% ipython --no-banner

In [1]: import numpy as np

In [2]: np.set_printoptions(precision=3, suppress=True, linewidth=100)

In [3]: mat = np.array([[1.0, 0.4, 0.9],
   ...:     [-0.4, 1.1, -0.1],
   ...:     [-0.7, -0.6, -1.1],
   ...:     [1.0, 1.2, -1.9]])

In [4]: mat
Out[4]: 
array([[ 1. ,  0.4,  0.9],
       [-0.4,  1.1, -0.1],
       [-0.7, -0.6, -1.1],
       [ 1. ,  1.2, -1.9]])

In [5]: x0 = np.array([-3, 8, 2])

In [6]: mat * x0
Out[6]: 
array([[-3. ,  3.2,  1.8],
       [ 1.2,  8.8, -0.2],
       [ 2.1, -4.8, -2.2],
       [-3. ,  9.6, -3.8]])

In [7]: np.sign((mat @ x0).round(6))
Out[7]: array([ 1.,  1., -1.,  1.])

In [8]: mat @ np.eye(3)[1]
Out[8]: array([ 0.4,  1.1, -0.6,  1.2])

In [9]: mat @ x0
Out[9]: array([ 2. ,  9.8, -4.9,  2.8])

In [10]: (mat * x0).sum(axis=1)
Out[10]: array([ 2. ,  9.8, -4.9,  2.8])

In [11]: mat @ np.ones(3)
Out[11]: array([ 2.3,  0.6, -2.4,  0.3])

In [12]: proj = mat @ np.linalg.solve(mat.T @ mat, mat.T)

In [13]: np.linalg.matrix_rank(np.eye(4) - proj)
Out[13]: np.int64(1)

In [14]: np.round(np.linalg.eigvalsh(proj), 3) + 0
Out[14]: array([0., 1., 1., 1.])

In [15]: np.diag(proj)
Out[15]: array([0.545, 0.944, 0.519, 0.991])

In [16]: np.round((np.eye(4) - proj) @ mat, 3) + 0
Out[16]: 
array([[0., 0., 0.],
       [0., 0., 0.],
       [0., 0., 0.],
       [0., 0., 0.]])

In [17]: proj
Out[17]: 
array([[ 0.545, -0.159, -0.467,  0.064],
       [-0.159,  0.944, -0.164,  0.022],
       [-0.467, -0.164,  0.519,  0.065],
       [ 0.064,  0.022,  0.065,  0.991]])

In [18]: q = mat.astype(float).copy()

In [19]: for j in range(3):
    ...:     q[:, j] -= q[:, :j] @ (q[:, :j].T @ q[:, j])
    ...:     q[:, j] /= np.linalg.norm(q[:, j])
    ...: 

In [20]: np.round(q.T @ q, 3) + 0
Out[20]: 
array([[1., 0., 0.],
       [0., 1., 0.],
       [0., 0., 1.]])

In [21]: x0 = np.array([2, 2, 1])

In [22]: a = np.maximum(mat @ x0, 0)

In [23]: mat.T @ a
Out[23]: array([ 5.68,  5.91, -1.55])

In [24]: mat * (a > 1e-9)[:, None]
Out[24]: 
array([[ 1. ,  0.4,  0.9],
       [-0.4,  1.1, -0.1],
       [-0. , -0. , -0. ],
       [ 1. ,  1.2, -1.9]])

In [25]: np.tanh(mat @ x0)
Out[25]: array([ 0.999,  0.862, -0.999,  0.987])

In [26]: np.maximum(mat @ (3 * x0), 0)
Out[26]: array([11.1,  3.9,  0. ,  7.5])
